% python3 -q
>>> import numpy as np
>>> np.set_printoptions(precision=2, suppress=True, linewidth=120, sign=" ")
>>> M = np.load("out10.npy")
>>> M
array([[-0.3, -1.2,  1. ],
       [-1. ,  0.1, -0.3],
       [-0.4, -1.4, -0.3]])
>>> r0, v = M[1], M[0]
>>> r0 @ v
np.float64(-0.12)
>>> p = (r0 @ v) / (r0 @ r0) * r0
>>> v - p
array([-0.41, -1.19,  0.97])
>>> np.outer(r0, v)
array([[ 0.3 ,  1.2 , -1.  ],
       [-0.03, -0.12,  0.1 ],
       [ 0.09,  0.36, -0.3 ]])
>>> np.linalg.matrix_rank(np.outer(r0, v))
np.int64(1)
>>> round(float(np.linalg.norm(r0 + v) ** 2 + np.linalg.norm(r0 - v) ** 2), 2)
7.26
>>> p
array([ 0.11, -0.01,  0.03])
>>> rng = np.random.default_rng(5832)
>>> z = rng.permutation(3)
>>> z
array([ 0,  2,  1])
>>> Y = M[z][:, z]
>>> np.trace(Y)
np.float64(-0.5)
>>> Y
array([[-0.3,  1. , -1.2],
       [-0.4, -0.3, -1.4],
       [-1. , -0.3,  0.1]])
>>> round(float(np.linalg.det(Y)), 2), round(np.linalg.det(M[z]), 2)
(1.79, np.float64(-1.79))
>>> np.round(np.linalg.norm(M[1], 1), 2), round(np.linalg.norm(M[1], np.inf), 2)
(np.float64(1.4), np.float64(1.0))
>>> M[1] @ M[2]
np.float64(0.35)
>>> round(float(np.linalg.norm(M[1] - M[2])), 2)
1.62
>>> round(np.linalg.norm(M) ** 2 / np.linalg.norm(M, 2) ** 2, 2)
np.float64(1.5)
>>> np.linalg.norm(M, axis=1).argmax()
np.int64(0)
>>> (M + M.T) / 2
array([[-0.3 , -1.1 ,  0.3 ],
       [-1.1 ,  0.1 , -0.85],
       [ 0.3 , -0.85, -0.3 ]])
>>> np.linalg.matrix_power(M, 3)
array([[ 0.99, -0.85,  1.31],
       [-1.35,  1.09,  0.11],
       [-1.3 , -2.05,  1.38]])
>>> round(np.linalg.det(M), 2)
np.float64(1.79)
>>> M @ M
array([[ 0.89, -1.16, -0.24],
       [ 0.32,  1.63, -0.94],
       [ 1.64,  0.76,  0.11]])
>>> arr = np.array([[0.35, 15.64, -0.67],
...     [-0.82, 10.1, 8.7],
...     [0.15, 10.9, 1.19],
...     [0.72, 15.98, 8.13],
...     [-1.38, -24.97, 1.96],
...     [-0.76, 35.79, 1.18],
...     [-1.2, 3.66, -1.12],
...     [0.21, 16.49, 1.98],
...     [-1.15, 8.21, 4.8],
...     [-0.9, -14.23, -1.04],
...     [-1.57, 7.2, 6.68]])
>>> Ac = arr - arr.mean(axis=0)
>>> vecs = np.linalg.svd(Ac)[2][:2]
>>> Y = Ac - Ac @ vecs.T @ vecs
>>> np.linalg.norm(Y, axis=1).round(6).argmax()
np.int64(3)
>>> np.round(np.cov(Ac @ vecs.T, rowvar=False), 2) + 0
array([[ 258.43,    0.  ],
       [   0.  ,   12.69]])
>>> Y.std(axis=0)
array([ 0.67,  0.02,  0.01])
>>> basis = 5 * np.array([[1.4, 0.2, -1.8], [-0.3, -0.6, 0.9]])
>>> z = rng.integers(0, 2, 17)
>>> m1 = basis[z] + rng.normal(size=(17, 3))
>>> m1
array([[  7.03,   2.11,  -8.11],
       [  0.52,  -3.46,   5.94],
       [ -1.98,  -2.03,   5.08],
       [ -0.51,  -4.06,   5.54],
       [ -2.41,  -2.56,   5.08],
       [  6.55,   1.32, -10.1 ],
       [ -2.34,  -1.93,   4.55],
       [ -1.15,  -3.04,   4.19],
       [  8.05,   0.68,  -9.87],
       [  4.8 ,   0.45,  -7.6 ],
       [  5.8 ,   1.65,  -8.36],
       [  7.78,  -1.03,  -9.41],
       [  6.57,   1.21,  -8.96],
       [  6.12,   2.26,  -8.13],
       [ -0.85,  -3.17,   6.16],
       [  7.12,   0.46,  -9.74],
       [  6.12,   2.92,  -8.33]])
>>> r0, v = m1[15], m1[5]
>>> round(r0 @ r0, 2)
np.float64(145.76)
>>> p = (r0 @ v) / (r0 @ r0) * r0
>>> np.outer(r0, v)
array([[ 46.6 ,   9.43, -71.89],
       [  2.99,   0.61,  -4.62],
       [-63.76, -12.9 ,  98.35]])
>>> v - p
array([-0.56,  0.87, -0.37])
